% ipython --no-banner

In [1]: import numpy as np

In [2]: np.set_printoptions(suppress=True, linewidth=120)

In [3]: u = np.array([8, -9, 2, 1, -3])

In [4]: r1 = np.array([1, 1, -7, 2, 6, -7])

In [5]: W0 = np.outer(u, r1)

In [6]: print(W0)
[[  8   8 -56  16  48 -56]
 [ -9  -9  63 -18 -54  63]
 [  2   2 -14   4  12 -14]
 [  1   1  -7   2   6  -7]
 [ -3  -3  21  -6 -18  21]]

In [7]: # rows and columns are dependent

In [8]: Y = np.array([[-1, 0], [5, -9], [3, 4], [-9, 7], [-7, 8], [-2, 1]])

In [9]: print(np.linalg.matrix_rank(W0 @ Y))
1

In [10]: print(W0 @ Y)
[[-504  144]
 [ 567 -162]
 [-126   36]
 [ -63   18]
 [ 189  -54]]

In [11]: print(np.vstack([W0, Y.T]).shape)
(7, 6)

In [12]: print(np.einsum("ik,kj->ji", W0, Y))
[[-504  567 -126  -63  189]
 [ 144 -162   36   18  -54]]

In [13]: print(np.argsort(-np.linalg.norm(W0, axis=0).round(6), kind="stable")[:3])
[2 5 4]

In [14]: print(np.linalg.matrix_rank(W0, rtol=0.1))
1

In [15]: print(round(float(np.linalg.norm(W0, 2) / np.linalg.norm(W0)), 2))
1.0

In [16]: def softmax(z):
    ...:     e = np.exp(z - z.max(axis=-1, keepdims=True))
    ...:     return e / e.sum(axis=-1, keepdims=True)
    ...: 

In [17]: print(np.round(softmax(W0).sum(axis=1), 2))
[1. 1. 1. 1. 1.]

In [18]: print(np.round(softmax(W0[1]), 2) + 0)
[0.  0.  0.5 0.  0.  0.5]

In [19]: att = W0 @ W0.T / np.sqrt(6)

In [20]: print(softmax(att).round(6).argmax(axis=1))
[0 1 0 0 1]

In [21]: print(softmax(att)[1] @ W0)
[ -9.  -9.  63. -18. -54.  63.]

In [22]: print(np.round(softmax(att + np.triu(np.full(att.shape, -np.inf), 1)), 2) + 0)
[[1. 0. 0. 0. 0.]
 [0. 1. 0. 0. 0.]
 [1. 0. 0. 0. 0.]
 [1. 0. 0. 0. 0.]
 [0. 1. 0. 0. 0.]]

In [23]: u, r1 = W0[1], W0[4]

In [24]: print(u @ u)
11340

In [25]: p = (u @ r1) / (u @ u) * u

In [26]: print(p)
[ -3.  -3.  21.  -6. -18.  21.]

In [27]: print(np.linalg.matrix_rank(np.outer(u, r1)))
1

In [28]: print(round(float(np.linalg.norm(u + r1) ** 2 + np.linalg.norm(u - r1) ** 2), 2))
25200.0
